$ python -q
>>> import numpy as np
>>> import numpy.linalg as la
>>> np.set_printoptions(precision=2, suppress=True, linewidth=200, legacy="1.25")
>>> def tidy(a):
...     return np.round(a, 2) + 0
... 
>>> E = np.load("sample18.npy")
>>> E
array([[ -2.7 ,  14.48,  -3.51,  -3.56,   7.93],
       [ -1.15,   4.56,  -1.33,  -1.37,   2.92],
       [ -1.6 ,   6.28,  -1.23,  -1.84,   4.06],
       [ -0.25,   1.45,  -0.14,  -0.08,   0.57],
       [ -2.66,  11.39,  -2.59,  -2.58,   6.28],
       [ -2.31,   9.02,  -1.76,  -2.32,   5.07],
       [  1.29,  -4.53,   1.15,   0.81,  -3.  ],
       [  2.49, -12.83,   2.98,   2.87,  -7.23],
       [  1.39,  -7.06,   1.57,   1.82,  -4.44],
       [ -1.27,   5.9 ,  -1.03,  -0.78,   3.4 ],
       [ -0.01,   2.  ,   0.02,  -0.36,   0.75],
       [  0.43,  -1.46,   0.05,   0.78,  -0.31],
       [  2.83, -14.18,   2.14,   2.63,  -7.01],
       [  3.08, -14.35,   3.96,   3.02,  -7.81],
       [ -2.41,  11.24,  -2.64,  -2.52,   5.6 ],
       [ -4.18,  14.77,  -3.41,  -3.54,   8.73],
       [ -2.97,  12.39,  -2.92,  -3.45,   7.03],
       [ -2.3 ,   9.22,  -2.09,  -2.4 ,   5.51],
       [ -1.  ,   4.92,  -1.19,  -0.96,   2.78],
       [ -0.44,   0.18,   0.15,  -0.04,   0.64],
       [ -2.75,  11.15,  -2.35,  -2.29,   5.88],
       [ -0.43,   2.28,  -0.98,  -0.41,   1.65],
       [ -1.84,   8.43,  -1.92,  -1.31,   5.2 ],
       [  1.03,  -6.93,   1.68,   1.54,  -3.63],
       [ -0.92,   2.57,  -1.03,  -0.89,   1.45],
       [  1.21,  -5.09,   1.1 ,   1.2 ,  -2.75],
       [ -1.35,   4.48,  -1.22,  -1.31,   2.84],
       [ -3.13,  13.53,  -3.31,  -3.03,   7.46],
       [  0.27,  -0.26,   0.3 ,   0.28,  -0.26]])
>>> q, vecs = la.qr(E[:, :2])[0], la.qr(E[:, 2:])[0]
>>> s = la.svd(q.T @ vecs, compute_uv=False)
>>> tidy(la.norm(q @ q.T - vecs @ vecs.T, 2))
1.0
>>> Ac = E - E.mean(axis=1)
Traceback (most recent call last):
  File "<python-input-9>", line 1, in <module>
    Ac = E - E.mean(axis=1)
         ~~^~~~~~~~~~~~~~~~
ValueError: operands could not be broadcast together with shapes (29,5) (29,) 
>>> Ac = E - E.mean(axis=0)
>>> left, s, Vh = la.svd(Ac, full_matrices=False)
>>> np.abs(left[:, 0]).argmax()
13
>>> tidy(Ac.mean(axis=0))
array([0., 0., 0., 0., 0.])
>>> np.searchsorted(np.cumsum(s ** 2) / (s ** 2).sum(), 0.9) + 1
1
>>> tidy(s ** 2 / (s ** 2).sum())
array([1., 0., 0., 0., 0.])
>>> tidy(Vh[0] * np.sign(Vh[0, np.abs(Vh[0]).argmax()]))
array([-0.18,  0.83, -0.19, -0.19,  0.46])
>>> tidy((s ** 2).sum() ** 2 / (s ** 4).sum())
1.01
>>> A2 = np.c_[E[:, :4] @ np.array([[-5, -2, 3, 0], [-5, -3, 1, 0], [0, -5, 4, 3], [-4, 3, 5, 2]]), np.array([1, 0, 1, -2, -3, 3, -1, -3, 0, 1, -1, -2, 0, 2, -2, 0, 2, 1, -2, 3, 0, 3, -1, 0, -1, 1, -3, 3, -1])]
>>> tidy(A2)
array([[-44.66, -31.17, -25.46, -17.65,   1.  ],
       [-11.57,  -8.84, -11.06,  -6.73,   0.  ],
       [-16.04, -15.01, -12.64,  -7.37,   1.  ],
       [ -5.68,  -3.39,  -0.26,  -0.58,  -2.  ],
       [-33.33, -23.64, -19.85, -12.93,  -3.  ],
       [-24.27, -20.6 , -16.55,  -9.92,   3.  ],
       [ 12.96,   7.69,   7.99,   5.07,  -1.  ],
       [ 40.22,  27.22,  20.91,  14.68,  -3.  ],
       [ 21.07,  16.01,  12.49,   8.35,   0.  ],
       [-20.03, -12.35,  -5.93,  -4.65,   1.  ],
       [ -8.51,  -7.16,   0.25,  -0.66,  -1.  ],
       [  2.03,   5.61,   3.93,   1.71,  -2.  ],
       [ 46.23,  34.07,  16.02,  11.68,   0.  ],
       [ 44.27,  26.15,  25.83,  17.92,   2.  ],
       [-34.07, -23.26, -19.15, -12.96,  -2.  ],
       [-38.79, -29.52, -29.11, -17.31,   0.  ],
       [-33.3 , -26.98, -25.45, -15.66,   2.  ],
       [-25.  , -19.81, -18.04, -11.07,   1.  ],
       [-15.76,  -9.69,  -7.64,  -5.49,  -2.  ],
       [  1.46,  -0.53,  -0.74,   0.37,   3.  ],
       [-32.84, -23.07, -17.95, -11.63,   0.  ],
       [ -7.61,  -2.31,  -4.98,  -3.76,   3.  ],
       [-27.71, -15.94, -11.32,  -8.38,  -1.  ],
       [ 23.34,  14.95,  10.58,   8.12,   0.  ],
       [ -4.69,  -3.39,  -8.76,  -4.87,  -1.  ],
       [ 14.6 ,  10.95,   8.94,   5.7 ,   1.  ],
       [-10.41,  -8.57, -11.  ,  -6.28,  -3.  ],
       [-39.88, -26.87, -24.25, -15.99,   3.  ],
       [ -1.17,  -0.42,   3.15,   1.46,  -1.  ]])
>>> la.matrix_rank(np.c_[E, A2])
6
>>> tidy(la.norm(A2 - E @ la.lstsq(E, A2)[0], axis=0))
array([0.  , 0.  , 0.  , 0.  , 9.01])
>>> tidy(la.norm(la.qr(E)[0].T @ A2, axis=0) ** 2 / ((A2 ** 2).sum(axis=0) + 1e-12))
array([1.  , 1.  , 1.  , 1.  , 0.16])
>>> x = np.array([3, 7, 4, 8, -1])
>>> target = A2 @ x
>>> tidy(la.lstsq(A2, target)[0])
array([ 3.,  7.,  4.,  8., -1.])
>>> rng = np.random.default_rng(17)
>>> target = target + 0.1 * rng.normal(size=29)
>>> print(tidy(target))
[-596.1  -194.64 -263.76  -44.58 -445.5  -365.57  166.15  515.19  292.02 -208.47  -79.16   76.85  534.5   560.73 -443.25 -577.98 -517.71 -375.39 -187.52   -2.32 -424.74  -91.89 -306.12  281.89
 -110.77  200.79 -182.69 -535.45   18.61]
>>> coef, *_ = la.lstsq(A2, target)
>>> tidy(coef)
array([ 3.  ,  7.  ,  4.01,  7.98, -0.96])
>>> X = np.load("x.npy")
>>> X
array([[0, 1, 0, 1],
       [1, 0, 0, 0],
       [0, 0, 0, 1],
       [1, 0, 1, 0]])
>>> A2 = X / la.norm(X, axis=1, keepdims=True)
>>> G = A2 @ A2.T
>>> (np.abs(G) > 0.9).astype(int)
array([[1, 0, 0, 0],
       [0, 1, 0, 0],
       [0, 0, 1, 0],
       [0, 0, 0, 1]])
>>> u = np.array([5, 4, 3, 8])
>>> A2 = X + np.outer(u, np.eye(4)[0])
>>> la.matrix_rank(A2 - X)
1
>>> tidy(la.det(A2) / la.det(X)), tidy(1 + la.solve(X, u)[0])
(5.0, 5.0)
>>> np.all(la.eigvalsh(X) > 0)
False
>>> G = np.cov(E, rowvar=False)
>>> np.argsort(-E.std(axis=0).round(6), kind="stable")
array([1, 4, 2, 3, 0])
>>> np.median(E, axis=0)
array([-1.  ,  4.48, -1.03, -0.89,  2.78])
>>> tidy(la.eigvalsh(G)[::-1])
array([105.01,   0.15,   0.09,   0.08,   0.05])
>>> print(tidy(np.corrcoef(E[:, 1], E[:, 0])[0, 1]))
-0.99
>>> np.argwhere(np.triu(np.abs(np.corrcoef(E.T)) > 0.8, 1))
array([[0, 1],
       [0, 2],
       [0, 3],
       [0, 4],
       [1, 2],
       [1, 3],
       [1, 4],
       [2, 3],
       [2, 4],
       [3, 4]])
>>> tidy(np.polyfit(E[:, 1], E[:, 0], 1))
array([-0.22, -0.11])
>>> J = np.load("block0.npy")
>>> J
array([[  7.61,   7.61,  -5.21, -10.32],
       [  3.76,   3.76,  -1.92,  -3.2 ],
       [  3.36,   3.36,  -1.67,  -2.63],
       [  0.73,   0.73,  -0.61,  -0.03],
       [  0.65,   0.65,  -0.59,   0.01],
       [  0.52,   0.52,  -0.56,   0.06],
       [ -0.08,  -0.08,  -0.29,   0.05],
       [  0.2 ,   0.2 ,   0.35,   0.05],
       [  0.28,   0.28,   0.47,   0.08],
       [  0.56,   0.56,   0.92,   0.26],
       [  0.68,   0.68,   1.1 ,   0.34],
       [  1.27,   1.27,   2.03,   0.89],
       [  1.31,   1.31,   2.1 ,   0.94],
       [  1.65,   1.65,   2.66,   1.33],
       [  5.25,   5.25,   9.6 ,   7.49],
       [  6.24,   6.24,  11.77,   9.67],
       [  9.58,   9.58,  19.84,  18.25],
       [ 12.49,  12.49,  27.66,  27.01],
       [ 13.39,  13.39,  30.22,  29.95],
       [ 13.76,  13.76,  31.29,  31.18]])
>>> idx = J[:, 1] > np.median(J[:, 1])
>>> u = J[idx].mean(axis=0) - J[~idx].mean(axis=0)
>>> ((J - J.mean(axis=0)) @ u > 0).astype(int)
array([0, 0, 0, 0, 0, 0, 0, 0, 0, 0, 0, 0, 0, 0, 1, 1, 1, 1, 1, 1])
>>> tidy(u)
array([ 7.1 ,  7.1 , 11.93, 10.61])
>>> idx.astype(int)
array([1, 1, 1, 0, 0, 0, 0, 0, 0, 0, 0, 0, 0, 1, 1, 1, 1, 1, 1, 1])
>>> u, v = J[6], J[12]
>>> tidy(u @ v)
-0.77
>>> pr = (u @ v) / (u @ u) * u
>>> tidy(v - pr)
array([ 0.69,  0.69, -0.15,  1.33])
>>> tidy(pr)
array([ 0.62,  0.62,  2.25, -0.39])
>>> A2 = J / la.norm(J, axis=1)
Traceback (most recent call last):
  File "<python-input-60>", line 1, in <module>
    A2 = J / la.norm(J, axis=1)
         ~~^~~~~~~~~~~~~~~~~~~~
ValueError: operands could not be broadcast together with shapes (20,4) (20,) 
>>> A2 = J / la.norm(J, axis=1, keepdims=True)
>>> G = A2 @ A2.T
>>> (G - 2 * np.eye(20)).round(6).argmax(axis=1)
array([ 1,  2,  1,  4,  3,  4,  5,  8,  7, 10,  9, 12, 11, 12, 15, 14, 17, 18, 19, 18])
>>> tidy(la.norm(A2, axis=1))
array([1., 1., 1., 1., 1., 1., 1., 1., 1., 1., 1., 1., 1., 1., 1., 1., 1., 1., 1., 1.])
>>> print(np.argwhere(np.triu(np.abs(G) > 0.95, 1)))
[[ 0  1]
 [ 0  2]
 [ 1  2]
 [ 3  4]
 [ 3  5]
 [ 4  5]
 [ 7  8]
 [ 7  9]
 [ 7 10]
 [ 7 11]
 [ 7 12]
 [ 7 13]
 [ 8  9]
 [ 8 10]
 [ 8 11]
 [ 8 12]
 [ 8 13]
 [ 9 10]
 [ 9 11]
 [ 9 12]
 [ 9 13]
 [10 11]
 [10 12]
 [10 13]
 [11 12]
 [11 13]
 [11 14]
 [11 15]
 [12 13]
 [12 14]
 [12 15]
 [13 14]
 [13 15]
 [13 16]
 [14 15]
 [14 16]
 [14 17]
 [14 18]
 [14 19]
 [15 16]
 [15 17]
 [15 18]
 [15 19]
 [16 17]
 [16 18]
 [16 19]
 [17 18]
 [17 19]
 [18 19]]
>>> tidy(np.degrees(np.arccos(np.clip(G[1, 14], -1, 1))))
91.81
>>> left, s, Vh = la.svd(J)
>>> tidy(s)
array([88.2 , 17.54,  2.32,  0.  ])
>>> np.argmax(s[:-1] / (s[1:] + 1e-6)) + 1
3
>>> A2 = left[:, :3] @ np.diag(s[:3]) @ Vh[:3]
>>> tidy(A2)
array([[  7.61,   7.61,  -5.21, -10.32],
       [  3.76,   3.76,  -1.92,  -3.2 ],
       [  3.36,   3.36,  -1.67,  -2.63],
       [  0.73,   0.73,  -0.61,  -0.03],
       [  0.65,   0.65,  -0.59,   0.01],
       [  0.52,   0.52,  -0.56,   0.06],
       [ -0.08,  -0.08,  -0.29,   0.05],
       [  0.2 ,   0.2 ,   0.35,   0.05],
       [  0.28,   0.28,   0.47,   0.08],
       [  0.56,   0.56,   0.92,   0.26],
       [  0.68,   0.68,   1.1 ,   0.34],
       [  1.27,   1.27,   2.03,   0.89],
       [  1.31,   1.31,   2.1 ,   0.94],
       [  1.65,   1.65,   2.66,   1.33],
       [  5.25,   5.25,   9.6 ,   7.49],
       [  6.24,   6.24,  11.77,   9.67],
       [  9.58,   9.58,  19.84,  18.25],
       [ 12.49,  12.49,  27.66,  27.01],
       [ 13.39,  13.39,  30.22,  29.95],
       [ 13.76,  13.76,  31.29,  31.18]])
>>> tidy(la.norm(J - A2) / la.norm(J))
0.0
>>> np.allclose(J[:-1].T @ la.lstsq(J[:-1].T, J[-1])[0], J[-1])
True
>>> la.lstsq(J[:-1].T, J[-1])[2]
3
>>> tidy(J @ la.pinv(J) @ J)
array([[  7.61,   7.61,  -5.21, -10.32],
       [  3.76,   3.76,  -1.92,  -3.2 ],
       [  3.36,   3.36,  -1.67,  -2.63],
       [  0.73,   0.73,  -0.61,  -0.03],
       [  0.65,   0.65,  -0.59,   0.01],
       [  0.52,   0.52,  -0.56,   0.06],
       [ -0.08,  -0.08,  -0.29,   0.05],
       [  0.2 ,   0.2 ,   0.35,   0.05],
       [  0.28,   0.28,   0.47,   0.08],
       [  0.56,   0.56,   0.92,   0.26],
       [  0.68,   0.68,   1.1 ,   0.34],
       [  1.27,   1.27,   2.03,   0.89],
       [  1.31,   1.31,   2.1 ,   0.94],
       [  1.65,   1.65,   2.66,   1.33],
       [  5.25,   5.25,   9.6 ,   7.49],
       [  6.24,   6.24,  11.77,   9.67],
       [  9.58,   9.58,  19.84,  18.25],
       [ 12.49,  12.49,  27.66,  27.01],
       [ 13.39,  13.39,  30.22,  29.95],
       [ 13.76,  13.76,  31.29,  31.18]])
